% ipython --no-banner

In [1]: import numpy as np

In [2]: from numpy import linalg as LA

In [3]: np.set_printoptions(precision=1, suppress=True, linewidth=100)

In [4]: F = np.load("w.npy")

In [5]: F
Out[5]: 
array([[  3,   0,  -1,  -1],
       [  3, -11,  -3,   2],
       [ -1,  -2, -12,  -1],
       [ -1,  -1,  -1,  -7]])

In [6]: W = np.array([[6, 2], [-7, 1], [4, 1], [-7, -5]])

In [7]: beta = np.array([6, 3])

In [8]: H = np.maximum(F @ W + beta, 0)

In [9]: LA.matrix_rank(H)
Out[9]: np.int64(2)

In [10]: (H > 0).astype(int)
Out[10]: 
array([[1, 1],
       [1, 0],
       [0, 0],
       [1, 1]])

In [11]: C = np.array([[3, -2], [-5, 3]])

In [12]: (H @ C).round(6).argmax(axis=1)
Out[12]: array([0, 0, 0, 1])

In [13]: r0, r1 = F[0], F[3]

In [14]: r0 @ r0
Out[14]: np.int64(11)

In [15]: p = (r0 @ r1) / (r0 @ r0) * r0

In [16]: np.round(LA.norm(r0 + r1) ** 2 + LA.norm(r0 - r1) ** 2, 1)
Out[16]: np.float64(126.0)

In [17]: r1 - p
Out[17]: array([-2.4, -1. , -0.5, -6.5])

In [18]: J = np.array([[-1, -3], [2, -3]])

In [19]: Q = F.astype(float).copy()

In [20]: for j in range(4):
    ...:     Q[:, j] -= Q[:, :j] @ (Q[:, :j].T @ Q[:, j])
    ...:     Q[:, j] /= LA.norm(Q[:, j])
    ...: 

In [21]: np.round(Q.T @ Q, 1) + 0
Out[21]: 
array([[1., 0., 0., 0.],
       [0., 1., 0., 0.],
       [0., 0., 1., 0.],
       [0., 0., 0., 1.]])

In [22]: np.round(Q.T @ F, 1) + 0
Out[22]: 
array([[ 4.5, -6.7,  0.2,  2.5],
       [ 0. ,  9. ,  6.6,  0.4],
       [ 0. ,  0. , 10.5,  1. ],
       [ 0. ,  0. ,  0. ,  6.9]])

In [23]: Q
Out[23]: 
array([[ 0.7,  0.5, -0.4, -0.3],
       [ 0.7, -0.7,  0.2,  0.1],
       [-0.2, -0.4, -0.9,  0.1],
       [-0.2, -0.3,  0.1, -0.9]])
